% python3 -q
>>> import numpy as np
>>> from numpy import linalg as LA
>>> np.set_printoptions(precision=1, suppress=True, linewidth=120)
>>> C = np.array([[3, 0, 0], [3, 1, 1], [1, 1, 0]])
>>> M = np.repeat(C, 27 // 3, axis=0)
>>> rng = np.random.default_rng(1579)
>>> M = M + 0.3 * rng.normal(size=M.shape)
>>> M.round(1) + 0
array([[ 3. , -0.5, -0.2],
       [ 3.9, -0.1, -0.2],
       [ 3.1,  0.1,  0.1],
       [ 3.1,  0.1,  0.4],
       [ 3.5, -0.4,  0.3],
       [ 3.1,  0. , -0.3],
       [ 3.2,  0.3, -0.3],
       [ 3.4,  0.3,  0.1],
       [ 3.2, -0.5, -0.4],
       [ 2.6,  1.2,  1. ],
       [ 2.6,  1.4,  1.2],
       [ 3.3,  1.1,  0.8],
       [ 3.6,  1.1,  0.5],
       [ 2.6,  0.8,  0.4],
       [ 3. ,  1. ,  1.1],
       [ 2.9,  1. ,  1.6],
       [ 3.3,  0.9,  1.1],
       [ 3.4,  0.8,  1.5],
       [ 1. ,  1.5, -0.1],
       [ 1.5,  0.6,  0.1],
       [ 1.2,  1.1, -0.3],
       [ 1.4,  1.3,  0.3],
       [ 1.4,  1.2, -0.1],
       [ 0.8,  0.7,  0.2],
       [ 1.4,  0.6,  0.1],
       [ 1.2,  1.4,  0.5],
       [ 0.8,  1.2,  0.1]])
>>> C = M[[2, 1]].astype(float)
>>> for _ in range(3):
...     labels = LA.norm(M[:, None] - C, axis=-1).argmin(axis=1)
...     C = np.array([M[labels == j].mean(axis=0) for j in range(2)])
... 
>>> labels
array([1, 1, 1, 1, 1, 1, 1, 1, 1, 0, 0, 0, 1, 0, 0, 0, 0, 0, 0, 0, 0, 0, 0, 0, 0, 0, 0])
>>> C[1] - C[0]
array([ 1.3, -1. , -0.6])
>>> Xs = M - M.mean(axis=0)
>>> evecs = LA.svd(Xs)[2][:1]
>>> other = Xs - Xs @ evecs.T @ evecs
>>> round(float(LA.norm(other) / LA.norm(Xs)), 1)
0.6
>>> np.round(np.diag(evecs.T @ evecs), 1) + 0
array([0.8, 0.1, 0. ])
>>> np.cov(Xs @ evecs.T, rowvar=False)
array(1.1)
>>> other = np.array([[-1.4], [0.6], [-0.1]])
>>> C = np.array([[-0.5, -0.9, -1.2]])
>>> feats = other @ C
>>> feats.round(1) + 0
array([[ 0.7,  1.3,  1.7],
       [-0.3, -0.5, -0.7],
       [ 0. ,  0.1,  0.1]])
>>> other = np.array([[1, 1, 0], [2, 0, 2], [3, 3, 2]])
>>> np.einsum("ij->j", feats)
array([0.4, 0.8, 1.1])
>>> LA.matrix_rank(np.vstack([feats, other.T]))
np.int64(3)
>>> [round(float(x), 1) for x in LA.svd(feats, compute_uv=False)[:3]]
[2.4, 0.0, 0.0]
>>> round(float(LA.norm(feats, 2) / LA.norm(feats)), 1)
1.0
>>> other = feats / LA.norm(feats, axis=1, keepdims=True)
>>> G = other @ other.T
>>> G
array([[ 1., -1.,  1.],
       [-1.,  1., -1.],
       [ 1., -1.,  1.]])
>>> np.argwhere(np.triu(np.abs(G) > 0.95, 1))
array([[0, 1],
       [0, 2],
       [1, 2]])
>>> (np.abs(G) > 0.9).astype(int)
array([[1, 1, 1],
       [1, 1, 1],
       [1, 1, 1]])
>>> data = np.load("block2.npy")
>>> data
array([[ 3,  1,  4],
       [ 7,  4,  8],
       [ 4,  1,  5],
       [ 3,  1,  4],
       [ 3,  0,  4],
       [ 5,  1,  6],
       [ 4,  0,  5],
       [ 6,  7,  7],
       [ 3,  0,  4],
       [ 3,  0,  4],
       [ 3,  1,  4],
       [ 1,  0,  2],
       [ 1,  0,  2],
       [ 5,  7,  6],
       [ 1,  0,  2],
       [ 3,  0,  4],
       [ 7, 13,  8],
       [ 3,  0,  4],
       [ 7, 13,  8],
       [ 7, 16,  8],
       [ 1,  0,  2],
       [ 5,  1,  6]])
>>> hat = data @ LA.solve(data.T @ data, data.T)
>>> np.round(np.trace(hat), 1)
np.float64(3.0)
>>> np.diag(hat)
array([0.1, 0.3, 0.1, 0.1, 0.1, 0.2, 0.1, 0.1, 0.1, 0.1, 0.1, 0.2, 0.2, 0.1, 0.2, 0.1, 0.2, 0.1, 0.2, 0.4, 0.2, 0.2])
>>> W = np.array([[-7, -8, 7, -6], [7, -6, -4, 6], [9, -2, 1, -4]])
>>> beta = np.array([0, 0, 0, 2])
>>> act = np.maximum(data @ W + beta, 0)
>>> LA.matrix_rank(act)
np.int64(3)
>>> (act > 0).astype(int)
array([[1, 0, 1, 0],
       [1, 0, 1, 0],
       [1, 0, 1, 0],
       [1, 0, 1, 0],
       [1, 0, 1, 0],
       [1, 0, 1, 0],
       [1, 0, 1, 0],
       [1, 0, 1, 0],
       [1, 0, 1, 0],
       [1, 0, 1, 0],
       [1, 0, 1, 0],
       [1, 0, 1, 0],
       [1, 0, 1, 0],
       [1, 0, 1, 0],
       [1, 0, 1, 0],
       [1, 0, 1, 0],
       [1, 0, 1, 1],
       [1, 0, 1, 0],
       [1, 0, 1, 1],
       [1, 0, 0, 1],
       [1, 0, 1, 0],
       [1, 0, 1, 0]])
>>> C = np.array([[2, 2], [1, 0], [2, 2], [0, 0]])
>>> W @ C
array([[-8,  0],
       [ 0,  6],
       [18, 20]])
>>> act @ C
array([[ 86,  86],
       [184, 184],
       [106, 106],
       [ 86,  86],
       [ 80,  80],
       [126, 126],
       [100, 100],
       [182, 182],
       [ 80,  80],
       [ 80,  80],
       [ 86,  86],
       [ 40,  40],
       [ 40,  40],
       [162, 162],
       [ 40,  40],
       [ 80,  80],
       [238, 238],
       [ 80,  80],
       [238, 238],
       [270, 270],
       [ 40,  40],
       [126, 126]])
>>> other = np.array([[-2, -1], [-3, -1], [1, -1]])
>>> LA.matrix_rank(np.vstack([data, other.T]))
np.int64(3)
>>> other.T @ data.T
array([[ -5, -18,  -6,  -5,  -2,  -7,  -3, -26,  -2,  -2,  -5,   0,   0, -25,   0,  -2, -45,  -2, -45, -54,   0,  -7],
       [ -8, -19, -10,  -8,  -7, -12,  -9, -20,  -7,  -7,  -8,  -3,  -3, -18,  -3,  -7, -28,  -7, -28, -31,  -3, -12]])
>>> np.vstack([data, other.T]).shape
(24, 3)
>>> np.einsum("ik,kj->ij", data, other)
array([[ -5,  -8],
       [-18, -19],
       [ -6, -10],
       [ -5,  -8],
       [ -2,  -7],
       [ -7, -12],
       [ -3,  -9],
       [-26, -20],
       [ -2,  -7],
       [ -2,  -7],
       [ -5,  -8],
       [  0,  -3],
       [  0,  -3],
       [-25, -18],
       [  0,  -3],
       [ -2,  -7],
       [-45, -28],
       [ -2,  -7],
       [-45, -28],
       [-54, -31],
       [  0,  -3],
       [ -7, -12]])
>>> np.einsum("ik,kj->ji", data, other)
array([[ -5, -18,  -6,  -5,  -2,  -7,  -3, -26,  -2,  -2,  -5,   0,   0, -25,   0,  -2, -45,  -2, -45, -54,   0,  -7],
       [ -8, -19, -10,  -8,  -7, -12,  -9, -20,  -7,  -7,  -8,  -3,  -3, -18,  -3,  -7, -28,  -7, -28, -31,  -3, -12]])
>>> hat = M @ LA.solve(M.T @ M, M.T)
>>> np.allclose(hat @ hat, hat)
True
>>> hat @ M[:, 0]
array([3. , 3.9, 3.1, 3.1, 3.5, 3.1, 3.2, 3.4, 3.2, 2.6, 2.6, 3.3, 3.6, 2.6, 3. , 2.9, 3.3, 3.4, 1. , 1.5, 1.2, 1.4,
       1.4, 0.8, 1.4, 1.2, 0.8])
>>> np.round(np.trace(hat), 1)
np.float64(3.0)
>>> other = data + rng.integers(-2, 3, (22, 2)) @ rng.integers(-2, 3, (2, 3))
>>> other
array([[ 5, -3,  2],
       [12,  6,  6],
       [ 4, -3,  4],
       [ 1,  1,  5],
       [ 3, -4,  3],
       [11,  5,  4],
       [ 2,  0,  6],
       [ 2,  7,  9],
       [-1, -4,  5],
       [-2, -2,  6],
       [ 4, -1,  3],
       [ 3,  0,  1],
       [-3, -4,  3],
       [ 3,  3,  6],
       [-1, -4,  2],
       [ 5,  4,  4],
       [ 3, 13, 10],
       [ 7,  4,  3],
       [ 7, 17,  9],
       [ 9, 12,  6],
       [ 4, -2,  0],
       [11,  5,  4]])
>>> LA.matrix_rank(other - data, tol=1e-8)
np.int64(2)
>>> X = np.loadtxt("layer1.csv", delimiter=",")
>>> X
array([[ 0., -2.,  2.],
       [ 0.,  0.,  1.],
       [ 0.,  0.,  0.]])
>>> U, s, vt = LA.svd(feats)
>>> s.round(1) + 0
array([2.4, 0. , 0. ])
>>> other = U[:, :1] @ np.diag(s[:1]) @ vt[:1]
>>> LA.matrix_rank(other)
np.int64(1)
>>> round(LA.norm(feats - other) / LA.norm(feats), 1)
np.float64(0.0)
>>> mat = np.load("x.npy")
>>> mat
array([[ 0.3,  3.3,  1.7,  3.9],
       [-4. ,  5.1,  6.3,  3.3],
       [-3.8,  0.5,  4.6, -2.1]])
>>> U, s, vt = LA.svd(mat)
>>> np.argmax(s[:-1] / (s[1:] + 1e-6)) + 1
np.int64(2)
>>> s
array([11.3,  5.9,  0.4])
>>> other = U[:, :2] @ np.diag(s[:2]) @ vt[:2]
>>> LA.matrix_rank(other)
np.int64(2)
>>> round(float(LA.norm(mat - other) / LA.norm(mat)), 1)
0.0
>>> LA.matrix_rank(mat, rtol=0.05)
np.int64(2)
>>> round(LA.norm(mat - other, 2), 1), np.round(s[2], 1)
(np.float64(0.4), np.float64(0.4))
>>> other
array([[ 0.1,  3.4,  1.5,  3.9],
       [-3.8,  5.1,  6.4,  3.3],
       [-4. ,  0.5,  4.5, -2.1]])
>>> [round(float(x), 1) for x in LA.svd(mat, compute_uv=False)[:3]]
[11.3, 5.9, 0.4]
>>> np.argsort(-LA.norm(mat, axis=0).round(6), kind="stable")[:3]
array([2, 1, 0])
>>> round(float(LA.norm(mat, 2) / LA.norm(mat)), 1)
0.9
>>> other = np.array([[-1, 0, 0], [1, -1, 1]])
>>> C = np.kron(other, mat)
>>> round(LA.norm(C, 2), 1), np.round(LA.norm(other, 2) * LA.norm(mat, 2), 1)
(np.float64(20.8), np.float64(20.8))
>>> C.shape
(6, 12)
>>> Xs = (data - data.mean(axis=0)) / data.std(axis=0)
>>> Xs.std(axis=0)
array([1., 1., 1.])
>>> np.argwhere(np.abs(Xs) > 2)
array([[16,  1],
       [18,  1],
       [19,  1]])
>>> beta = LA.lstsq(np.delete(Xs, 0, axis=1), Xs[:, 0])[0]
>>> beta.round(1) + 0
array([0., 1.])
>>> W0 = np.array([[3, 2, 3, 0],
...     [4, 3, 4, 0],
...     [5, 5, 6, 1],
...     [8, 8, 8, 2],
...     [9, 10, 11, 4],
...     [10, 13, 11, 4],
...     [11, 14, 13, 7],
...     [12, 14, 13, 9],
...     [15, 17, 15, 10],
...     [15, 19, 17, 12],
...     [18, 19, 18, 15],
...     [21, 22, 20, 16],
...     [22, 25, 23, 19],
...     [22, 28, 24, 22],
...     [25, 29, 25, 22]])
>>> labels = W0[:, 3] > np.median(W0[:, 3])
>>> u = W0[labels].mean(axis=0) - W0[~labels].mean(axis=0)
>>> u
array([12. , 14.1, 11.7, 13.2])
>>> K = np.load("dump.npy")
>>> K
array([[ 8.1, -3. , -1.7,  4.7],
       [ 0.4, -3.1,  2.8, -9.1],
       [-0.1, -7.3,  6.8,  0.3],
       [-7.7,  4.1,  4.8, -0.2],
       [ 0.4,  2.9,  3.9, -8.7],
       [-3.7,  6.6, -4.4, -4.8],
       [-1. ,  6.2, -5. ,  5.9],
       [-4. ,  3.4, -0.5, -8.5],
       [ 1.4, -5.5,  4.7,  6.8],
       [ 4.8,  3.7,  3. ,  7.4],
       [-1.5, -9.6, -1.8,  1.4],
       [-2.4, -4.9, -8.4, -0.7],
       [-2.4,  2.9, -9. ,  2.2],
       [ 4.3,  2.1,  1.3, -8.7],
       [ 5.2, -5.1, -3.8, -5.7],
       [-9.5,  1.5,  2.6, -0.4],
       [-8.1, -0.4, -2.7,  5.2],
       [ 0.8, -6. ,  5.7,  5.5],
       [ 2.9,  5.8,  6. , -4.7],
       [ 5.1,  6.6,  2.9,  4.7],
       [-4.6,  6.2, -1.8, -6.1],
       [-9.2,  2.3,  1.3, -2.8],
       [ 8.8,  1.6,  2.4,  3.9],
       [ 2.1,  7. ,  0.5,  6.8],
       [ 0.4,  1.8,  8.9, -4.1],
       [-6.1,  5.1,  3.3, -5.1]])
>>> Xs = K - K.mean(axis=0)
>>> evecs = LA.svd(Xs)[2][:1]
>>> other = Xs - Xs @ evecs.T @ evecs
>>> round(float(LA.norm(other) / LA.norm(Xs)), 1)
0.8
>>> Xs = (K - K.mean(axis=0)) / K.std(axis=0)
>>> Xs.std(axis=0)
array([1., 1., 1., 1.])
>>> beta = LA.lstsq(np.delete(Xs, 3, axis=1), Xs[:, 3])[0]
>>> np.round(1 - np.var(Xs[:, 3] - np.delete(Xs, 3, axis=1) @ beta), 1)
np.float64(0.1)
>>> beta
array([ 0.2, -0.1, -0.1])
